>>> import numpy as np
>>> import numpy.linalg as la
>>> np.set_printoptions(precision=1, suppress=True, linewidth=120, sign=" ")
>>> rnd = lambda a: np.round(a, 1) + 0
>>> data = np.load("out9.npy")
>>> data
array([[-3. ,  3. , -1.3],
       [ 2. ,  5.9,  8.2],
       [ 0.7, -4.2,  0. ],
       [-1.1,  2.4,  1.5],
       [ 1. , -2.3,  2.1],
       [-3.5,  3.8,  0.8],
       [ 0.8, -2.5,  1.5],
       [ 3.9, -2.2, -1.8],
       [-1.8,  1.6,  1.5],
       [-1.9, -1.3, -0.9],
       [ 2. , -3.8,  2.1],
       [-6.1, -5. , -1.6],
       [-3.7, -3. ,  2.2],
       [-3. , -0.6, -4.1],
       [ 1.2, -0.5, -4.5]])
>>> C2 = np.cov(data, rowvar=False)
>>> np.argsort(-data.std(axis=0).round(6), kind="stable")
array([ 1,  2,  0])
>>> np.median(data, axis=0)
array([-1.1, -1.3,  0.8])
>>> rnd(np.corrcoef(data.T))
array([[ 1. ,  0. ,  0.2],
       [ 0. ,  1. ,  0.4],
       [ 0.2,  0.4,  1. ]])
>>> la.matrix_rank(data)
np.int64(3)
>>> rnd(data.sum(axis=1))
array([ -1.3,  16.1,  -3.5,   2.8,   0.8,   1.1,  -0.2,  -0.1,   1.3,  -4.1,   0.3, -12.7,  -4.5,  -7.7,  -3.8])
>>> rnd(data.sum(axis=0))
array([-12.5,  -8.7,   5.7])
>>> la.rank(data)
Traceback (most recent call last):
  File "<python-input-13>", line 1, in <module>
    la.rank(data)
    ^^^^^^^
AttributeError: module 'numpy.linalg' has no attribute 'rank'
>>> np.abs(data).max()
np.float64(8.2)
>>> np.unravel_index(np.abs(data).argmax(), data.shape)
(np.int64(1), np.int64(2))
>>> Y = np.c_[data[:, :1] @ np.array([[2]]), np.array([1, 0, 1, 0, 2, 2, 2, 0, 1, 0, 2, 1, 1, 2, 2])]
>>> print(Y)
[[ -6.    1. ]
 [  4.    0. ]
 [  1.4   1. ]
 [ -2.2   0. ]
 [  2.    2. ]
 [ -7.    2. ]
 [  1.6   2. ]
 [  7.8   0. ]
 [ -3.6   1. ]
 [ -3.8   0. ]
 [  4.    2. ]
 [-12.2   1. ]
 [ -7.4   1. ]
 [ -6.    2. ]
 [  2.4   2. ]]
>>> rnd(la.norm(la.qr(data)[0].T @ Y, axis=0) ** 2 / ((Y ** 2).sum(axis=0) + 1e-12))
array([ 1. ,  0.2])
>>> la.matrix_rank(np.c_[data, Y])
np.int64(4)
>>> rnd(la.norm(Y - data @ la.lstsq(data, Y)[0], axis=0))
array([ 0. ,  4.9])
>>> J = np.loadtxt("w.csv", delimiter=",")
>>> print(J)
[[ 2.  2. -2.  2. -2.  2. -2. -4.  4.]
 [-2. -2.  2. -2.  2. -2.  2.  4. -4.]
 [-3. -3.  3. -3.  3. -3.  3.  6. -6.]
 [-1. -1.  1. -1.  1. -1.  1.  2. -2.]
 [ 0.  0.  0.  0.  0.  0.  0.  0.  0.]
 [-2. -2.  2. -2.  2. -2.  2.  4. -4.]]
>>> # rows 1 and 5 are equal
>>> la.cond(J) > 100
np.True_
>>> [round(float(x), 1) for x in la.svd(J, compute_uv=False)[:3]]
[18.2, 0.0, 0.0]
>>> left, sigma, VT = la.svd(J)
>>> np.argmax(sigma[:-1] / (sigma[1:] + 1e-6)) + 1
np.int64(1)
>>> Y = left[:, :1] @ np.diag(sigma[:1]) @ VT[:1]
>>> print(la.matrix_rank(J, rtol=0.05))
1
>>> rnd(la.norm(J - Y) / la.norm(J))
np.float64(0.0)
>>> r = la.matrix_rank(J)
>>> r
np.int64(1)
>>> null = la.svd(J)[2][r:].T
>>> la.matrix_rank(J.T @ J), la.matrix_rank(J @ J.T)
(np.int64(1), np.int64(1))
>>> [int(la.matrix_rank(J[:i])) for i in range(1, len(J) + 1)]
[1, 1, 1, 1, 1, 1]
>>> print([int(la.matrix_rank(J[:, :j + 1])) for j in range(9)])
[1, 1, 1, 1, 1, 1, 1, 1, 1]
>>> [int(la.matrix_rank(np.delete(J, i, axis=0))) for i in range(6)]
[1, 1, 1, 1, 1, 1]
>>> left, sigma, VT = la.svd(J)
>>> evecs = VT[:(sigma > 1e-8).sum()]
>>> rng = np.random.default_rng(7154)
>>> x = J[1] + 3 * J[4] + rng.integers(2) * np.eye(9)[6]
>>> x
array([-2., -2.,  2., -2.,  2., -2.,  2.,  4., -4.])
>>> rnd(np.diag(evecs.T @ evecs))
array([ 0.1,  0.1,  0.1,  0.1,  0.1,  0.1,  0.1,  0.3,  0.3])
>>> print(rnd(la.norm(x - evecs.T @ evecs @ x)))
0.0
>>> left, sigma, VT = la.svd(J, full_matrices=False)
>>> left.shape, sigma.shape, VT.shape
((6, 6), (6,), (6, 9))
>>> np.abs(left[:, 0]).round(6).argmax()
np.int64(2)
>>> rnd(VT @ VT.T)
array([[ 1.,  0.,  0.,  0.,  0.,  0.],
       [ 0.,  1.,  0.,  0.,  0.,  0.],
       [ 0.,  0.,  1.,  0.,  0.,  0.],
       [ 0.,  0.,  0.,  1.,  0.,  0.],
       [ 0.,  0.,  0.,  0.,  1.,  0.],
       [ 0.,  0.,  0.,  0.,  0.,  1.]])
>>> rnd(left.T @ J @ VT.T)
array([[ 18.2,   0. ,   0. ,   0. ,   0. ,   0. ],
       [  0. ,   0. ,   0. ,   0. ,   0. ,   0. ],
       [  0. ,   0. ,   0. ,   0. ,   0. ,   0. ],
       [  0. ,   0. ,   0. ,   0. ,   0. ,   0. ],
       [  0. ,   0. ,   0. ,   0. ,   0. ,   0. ],
       [  0. ,   0. ,   0. ,   0. ,   0. ,   0. ]])
>>> rnd(left.T @ left)
array([[ 1.,  0.,  0.,  0.,  0.,  0.],
       [ 0.,  1.,  0.,  0.,  0.,  0.],
       [ 0.,  0.,  1.,  0.,  0.,  0.],
       [ 0.,  0.,  0.,  1.,  0.,  0.],
       [ 0.,  0.,  0.,  0.,  1.,  0.],
       [ 0.,  0.,  0.,  0.,  0.,  1.]])
>>> rnd(sigma / sigma[0])
array([ 1.,  0.,  0.,  0.,  0.,  0.])
>>> (sigma > 1e-8).sum()
np.int64(1)
